$ python3 -q
>>> import numpy as np
>>> import numpy.linalg as la
>>> np.set_printoptions(precision=3, suppress=True, linewidth=100, floatmode="fixed")
>>> M2 = np.array([[3],
...     [0],
...     [1],
...     [1],
...     [1],
...     [0],
...     [3],
...     [1],
...     [-1],
...     [0],
...     [-2],
...     [2],
...     [0],
...     [0],
...     [-2],
...     [1]])
>>> C = np.array([[-2, -5, -2, -5, -4]])
>>> F = M2 @ C
>>> F
array([[ -6, -15,  -6, -15, -12],
       [  0,   0,   0,   0,   0],
       [ -2,  -5,  -2,  -5,  -4],
       [ -2,  -5,  -2,  -5,  -4],
       [ -2,  -5,  -2,  -5,  -4],
       [  0,   0,   0,   0,   0],
       [ -6, -15,  -6, -15, -12],
       [ -2,  -5,  -2,  -5,  -4],
       [  2,   5,   2,   5,   4],
       [  0,   0,   0,   0,   0],
       [  4,  10,   4,  10,   8],
       [ -4, -10,  -4, -10,  -8],
       [  0,   0,   0,   0,   0],
       [  0,   0,   0,   0,   0],
       [  4,  10,   4,  10,   8],
       [ -2,  -5,  -2,  -5,  -4]])
>>> cen = F - F.mean(axis=0)
>>> vecs = la.svd(cen)[2][:1]
>>> M2 = cen - cen @ vecs.T @ vecs
>>> (cen @ vecs.T).std(axis=0)
array([12.166])
>>> np.cov(cen @ vecs.T, rowvar=False)
array(157.867)
>>> Uu, sigma, Vh = la.svd(F)
>>> np.argmax(sigma[:-1] / (sigma[1:] + 1e-6)) + 1
np.int64(1)
>>> M2 = Uu[:, :1] @ np.diag(sigma[:1]) @ Vh[:1]
>>> round(float(np.abs(F - M2).max()), 3)
0.0
>>> round(float(la.norm(F - M2) / la.norm(F)), 3)
0.0
>>> la.matrix_rank(F, rtol=0.05)
np.int64(1)
>>> M2.round(3) + 0
array([[ -6.000, -15.000,  -6.000, -15.000, -12.000],
       [  0.000,   0.000,   0.000,   0.000,   0.000],
       [ -2.000,  -5.000,  -2.000,  -5.000,  -4.000],
       [ -2.000,  -5.000,  -2.000,  -5.000,  -4.000],
       [ -2.000,  -5.000,  -2.000,  -5.000,  -4.000],
       [  0.000,   0.000,   0.000,   0.000,   0.000],
       [ -6.000, -15.000,  -6.000, -15.000, -12.000],
       [ -2.000,  -5.000,  -2.000,  -5.000,  -4.000],
       [  2.000,   5.000,   2.000,   5.000,   4.000],
       [  0.000,   0.000,   0.000,   0.000,   0.000],
       [  4.000,  10.000,   4.000,  10.000,   8.000],
       [ -4.000, -10.000,  -4.000, -10.000,  -8.000],
       [  0.000,   0.000,   0.000,   0.000,   0.000],
       [  0.000,   0.000,   0.000,   0.000,   0.000],
       [  4.000,  10.000,   4.000,  10.000,   8.000],
       [ -2.000,  -5.000,  -2.000,  -5.000,  -4.000]])
>>> A = np.load("x.npy")
>>> A
array([[0, 1, 0, 0, 0, 0],
       [0, 0, 0, 0, 1, 0],
       [1, 0, 0, 0, 0, 0],
       [0, 0, 0, 1, 0, 0],
       [0, 0, 1, 0, 0, 0],
       [0, 0, 0, 0, 0, 1]])
>>> # a transition matrix
>>> x = np.array([-3, 3, -1, 0, 0, -2])
>>> round(la.norm(x), 3), round(la.norm(A @ x), 3)
(np.float64(4.796), np.float64(4.796))
>>> [p for p in range(1, 25) if np.allclose(la.matrix_power(A, p), np.eye(6))]
[4, 8, 12, 16, 20, 24]
>>> la.inv(A)
array([[0.000, 0.000, 1.000, 0.000, 0.000, 0.000],
       [1.000, 0.000, 0.000, 0.000, 0.000, 0.000],
       [0.000, 0.000, 0.000, 0.000, 1.000, 0.000],
       [0.000, 0.000, 0.000, 1.000, 0.000, 0.000],
       [0.000, 1.000, 0.000, 0.000, 0.000, 0.000],
       [0.000, 0.000, 0.000, 0.000, 0.000, 1.000]])
>>> np.sort(np.abs(np.degrees(np.angle(la.eigvals(A)))))
array([  0.000,   0.000,   0.000,  90.000,  90.000, 180.000])
>>> A.T @ (A @ x)
array([-3,  3, -1,  0,  0, -2])
>>> arr = np.tanh(np.array([[-0.7, -0.7, 0.3],
...     [-0.7, -1.3, 1.0],
...     [1.2, 1.5, -0.6],
...     [1.2, 0.5, 0.3],
...     [1.2, 0.0, 0.2],
...     [1.1, 1.8, -0.1],
...     [1.1, -0.7, 0.6],
...     [-1.3, 0.1, 0.6],
...     [-1.3, -0.6, 0.0],
...     [0.3, -0.5, 0.9],
...     [1.4, 1.5, -0.8],
...     [0.5, -1.3, -0.5],
...     [-0.9, 0.7, -0.8],
...     [-0.6, -1.7, 0.2],
...     [1.0, -0.2, 0.4],
...     [-0.9, -0.3, 0.6],
...     [-0.5, 0.4, -0.6],
...     [-1.0, -0.4, -0.2],
...     [-0.2, 0.9, -0.4],
...     [0.0, 0.1, 1.7]]) @ np.array([[1.3, 1.8, -0.7, -0.2, -0.5, -0.6, 0.4, -0.7, -0.4, 0.1, 1.9, -1.2],
...     [1.4, -1.9, -0.6, -0.5, 0.4, -0.3, 1.9, -1.4, 0.9, -1.0, -0.7, 0.2],
...     [1.2, -1.1, 2.6, 1.9, -0.1, -2.2, 0.2, 0.8, -0.7, -1.9, -1.2, 0.0]]))
>>> arr
array([[-0.910, -0.254,  0.934,  0.786,  0.040, -0.030, -0.914,  0.937, -0.508,  0.060, -0.834,
         0.604],
       [-0.910,  0.110,  0.999,  0.991, -0.264, -0.883, -0.988,  0.996, -0.920, -0.585, -0.925,
         0.523],
       [ 0.994, -0.030, -0.997, -0.972,  0.060,  0.149,  0.997, -0.998,  0.859, -0.235,  0.960,
        -0.814],
       [ 0.989,  0.706, -0.345,  0.080, -0.405, -0.910,  0.903, -0.862, -0.235, -0.740,  0.917,
        -0.872],
       [ 0.947,  0.960, -0.310,  0.139, -0.551, -0.821,  0.478, -0.592, -0.551, -0.254,  0.967,
        -0.894],
       [ 0.999, -0.869, -0.971, -0.864,  0.178, -0.753,  0.999, -0.998,  0.848, -0.905,  0.740,
        -0.744],
       [ 0.824,  0.990,  0.837,  0.854, -0.711, -0.944, -0.647,  0.598, -0.903, -0.319,  0.953,
        -0.898],
       [-0.680, -0.997,  0.984,  0.874,  0.558, -0.515, -0.207,  0.848,  0.188, -0.879, -0.997,
         0.919],
       [-0.987, -0.834,  0.854,  0.508,  0.388,  0.744, -0.930,  0.941, -0.020,  0.438, -0.967,
         0.894],
       [ 0.647,  0.462,  0.985,  0.956, -0.414, -0.965, -0.572,  0.837, -0.834, -0.827, -0.159,
        -0.430],
       [ 0.995,  0.501, -0.999, -0.988, -0.020,  0.438,  0.997, -0.999,  0.874,  0.159,  0.988,
        -0.881],
       [-0.944,  0.999, -0.701, -0.380, -0.617,  0.831, -0.983,  0.789, -0.770,  0.980,  0.986,
        -0.696],
       [-0.818, -0.969, -0.954, -0.934,  0.670,  0.970,  0.670, -0.757,  0.914,  0.623, -0.845,
         0.840],
       [-0.994,  0.959,  0.961,  0.874, -0.380,  0.405, -0.998,  0.995, -0.892,  0.851, -0.188,
         0.363],
       [ 0.905,  0.940,  0.430,  0.578, -0.551, -0.890,  0.100, -0.100, -0.696, -0.430,  0.915,
        -0.845],
       [-0.701, -0.937,  0.983,  0.900,  0.264, -0.598, -0.670,  0.910, -0.319, -0.731, -0.977,
         0.770],
       [-0.670, -0.762, -0.896, -0.845,  0.438,  0.905,  0.414, -0.598,  0.753,  0.598, -0.470,
         0.592],
       [-0.970, -0.675,  0.397,  0.020,  0.345,  0.821, -0.834,  0.800,  0.178,  0.592, -0.881,
         0.808],
       [ 0.478, -0.926, -0.894, -0.824,  0.462,  0.623,  0.914, -0.894,  0.824, -0.159, -0.485,
         0.397],
       [ 0.975, -0.968,  1.000,  0.997, -0.129, -0.999,  0.485,  0.840, -0.800, -0.997, -0.971,
         0.020]])
>>> M2 = np.c_[arr[:, :2] @ np.array([[3, 3], [-3, -1]]), np.array([4, -3, -1, 0, 1, -5, 0, 2, 4, 1, -4, -5, -3, 1, 2, -2, 0, -4, -4, 4])]
>>> M2
array([[-1.968, -2.477,  4.000],
       [-3.060, -2.841, -3.000],
       [ 3.073,  3.013, -1.000],
       [ 0.849,  2.262,  0.000],
       [-0.038,  1.881,  1.000],
       [ 5.605,  3.866, -5.000],
       [-0.497,  1.483,  0.000],
       [ 0.948, -1.045,  2.000],
       [-0.461, -2.129,  4.000],
       [ 0.554,  1.479,  1.000],
       [ 1.482,  2.483, -4.000],
       [-5.828, -3.830, -5.000],
       [ 0.453, -1.485, -3.000],
       [-5.859, -3.941,  1.000],
       [-0.105,  1.775,  2.000],
       [ 0.706, -1.167, -2.000],
       [ 0.276, -1.247,  0.000],
       [-0.886, -2.236, -4.000],
       [ 4.211,  2.359, -4.000],
       [ 5.828,  3.892,  4.000]])
>>> la.norm(la.qr(arr)[0].T @ M2, axis=0) ** 2 / ((M2 ** 2).sum(axis=0) + 1e-12)
array([1.000, 1.000, 0.708])
>>> la.matrix_rank(M2)
np.int64(3)
>>> np.round(la.norm(M2 - arr @ la.lstsq(arr, M2)[0], axis=0), 3) + 0
array([0.000, 0.000, 7.247])
>>> hat = M2 @ la.solve(M2.T @ M2, M2.T)
>>> round(float(np.trace(hat)), 3)
3.0
>>> X = np.loadtxt("layer11.csv", delimiter=",")
>>> X
array([[ -0.700,   0.300,   0.600,  -0.100,  -0.600,   1.000,  -1.100,   0.600],
       [ -0.800,  -0.900,   0.800,  -0.500,  -1.400,   1.600,  -0.600,  -1.400],
       [ -1.400,   0.000,  -1.000,  -0.400,   0.200,  -0.200,   0.000,  -0.600],
       [  1.000,   0.600,  -0.900,  -0.300,  -0.800,   0.400,   1.500,   2.000],
       [ -0.100,   0.000,   1.000,  -0.700,   1.800,  -0.500,  -0.100,   0.300],
       [ -2.100,  -1.200,   0.000,   0.300,   0.600,  -0.600,  -1.900,   0.900],
       [ -0.300,  -0.500,  -1.400,  -0.100,   0.200,  -1.100,  -0.500,  -0.200],
       [ -1.900,  -0.100,  -0.300,  -1.600,   0.400,   0.900,   1.500,   0.700],
       [  2.000,  -1.900,  -0.100,   0.600,   1.100,  -0.800,  -0.600,  -0.600],
       [-50.000, -16.000,  12.000,  10.000, -10.000, -10.000,   8.000,   6.000],
       [  0.100,  -0.500,  -1.000,   0.800,   0.000,  -0.600,   0.800,  -0.600],
       [  0.800,   0.300,   0.200,  -0.100,   2.300,  -0.300,   0.400,   0.400],
       [ -1.700,  -0.500,  -0.400,   0.800,   0.500,  -2.100,  -2.600,   1.200],
       [  1.300,   0.900,  -0.500,  -0.900,  -0.700,  -1.000,  -0.700,   0.200],
       [  0.000,   0.400,   0.100,  -0.500,   0.000,   0.600,   0.500,   0.700],
       [  0.400,   0.100,   1.800,  -1.100,  -0.400,   0.200,   2.600,   1.100],
       [  0.500,   0.100,   0.300,  -1.200,   0.400,   1.700,  -0.100,   0.600],
       [  0.500,   0.300,  -0.800,  -0.300,  -1.100,  -1.400,  -0.600,   0.000],
       [  1.200,   1.300,   1.800,  -0.600,   2.500,  -0.700,   1.800,   0.000],
       [  1.000,  -0.300,   1.100,  -0.200,   0.000,   1.500,   0.100,   0.800]])
>>> M2 = np.array([[1, 5, 5],
...     [3, 3, 3],
...     [5, 2, 2],
...     [1, 1, 4],
...     [0, 0, 5],
...     [2, 2, 5],
...     [5, 3, 5],
...     [1, 5, 2]])
>>> np.einsum("ij->j", X)
array([-50.200, -17.600,  13.300,   3.900,  -5.000, -11.400,   8.400,  12.100])
>>> M2 @ X
Traceback (most recent call last):
  File "<python-input-41>", line 1, in <module>
    M2 @ X
    ~~~^~~
ValueError: matmul: Input operand 1 has a mismatch in its core dimension 0, with gufunc signature (n?,k),(k,m?)->(n?,m?) (size 20 is different from 3)
>>> la.matrix_rank(np.vstack([X, M2.T]))
np.int64(8)
>>> np.vstack([X, M2.T]).shape
(23, 8)
>>> gram = np.cov(X, rowvar=False)
>>> np.polyfit(X[:, 5], X[:, 6], 1)
array([-0.587,  0.085])
>>> np.argwhere(np.triu(np.abs(np.corrcoef(X.T)) > 0.8, 1))
array([[0, 1],
       [0, 2],
       [0, 3],
       [0, 4],
       [0, 5],
       [0, 7],
       [1, 2],
       [1, 3],
       [1, 4],
       [1, 5],
       [1, 7],
       [2, 3],
       [2, 4],
       [2, 5],
       [2, 6],
       [2, 7],
       [3, 4],
       [3, 5],
       [3, 7]])
>>> np.median(X, axis=0)
array([ 0.050,  0.000,  0.050, -0.300,  0.100, -0.400, -0.050,  0.500])
>>> J = np.load("test8.npy")
>>> J
array([[ 60,  -3,   0,   1,  -2,   2,   1,   2,   2,   3,  -2,  -3],
       [  1,  37,  -3,  -1,   3,   3,   2,   1,  -3,  -3,   3,  -2],
       [  3,  -2, -63,  -1,   3,   3,   3,  -1,   1,  -2,   3,   1],
       [  2,   0,  -2,  58,  -3,   3,   3,  -3,  -1,  -3,   1,   2],
       [ -1,   3,   0,   1,  -3,  -1,   3,   2,  -3,   1,   1,  -1],
       [  2,   3,   1,  -1,   0, -59,  -3,   1,  -2,  -1,  -1,   3],
       [ -3,   1,  -3,   1,  -2,   1,  21,  -2,   1,   3,   0,   3],
       [ -1,   1,   3,   3,   2,   0,   2, -37,   2,   0,   3,   3],
       [  1,  -1,  -3,   1,   3,   1,  -1,   0, -23,  -1,  -3,   1],
       [  1,   2,   1,   2,   3,   1,   0,   0,   1, -58,   0,  -3],
       [  2,  -2,   3,  -2,  -1,  -1,   2,   3,  -3,   2,  60,   3],
       [  1,   1,   3,   3,   1,  -1,   3,   2,   2,  -1,   1,  -1]])
>>> x = np.array([-1, 1, 0, -2, -1, -1, -2, 2, -1, 0, -1, -1])
>>> y = J @ x
>>> coef, lr = np.zeros(12), 1 / la.norm(J, 2) ** 2
>>> for i in range(4):
...     coef -= lr * J.T @ (J @ coef - y)
...     if i % 1 == 0: print(i, round(la.norm(J @ coef - y), 3))
... 
0 71.251
1 48.678
2 36.762
3 28.984
>>> coef
array([-0.930,  0.749,  0.133, -2.070,  0.174, -1.055, -0.935,  1.830, -0.515, -0.021, -1.050,
       -0.264])
>>> M2 = J / np.sqrt((J ** 2).mean(axis=1, keepdims=True))
>>> la.matrix_rank(J - J.mean(axis=1, keepdims=True))
np.int64(11)
>>> M2[2]
array([ 0.164, -0.109, -3.439, -0.055,  0.164,  0.164,  0.164, -0.055,  0.055, -0.109,  0.164,
        0.055])
>>> la.matrix_rank(M2) == la.matrix_rank(J)
np.True_
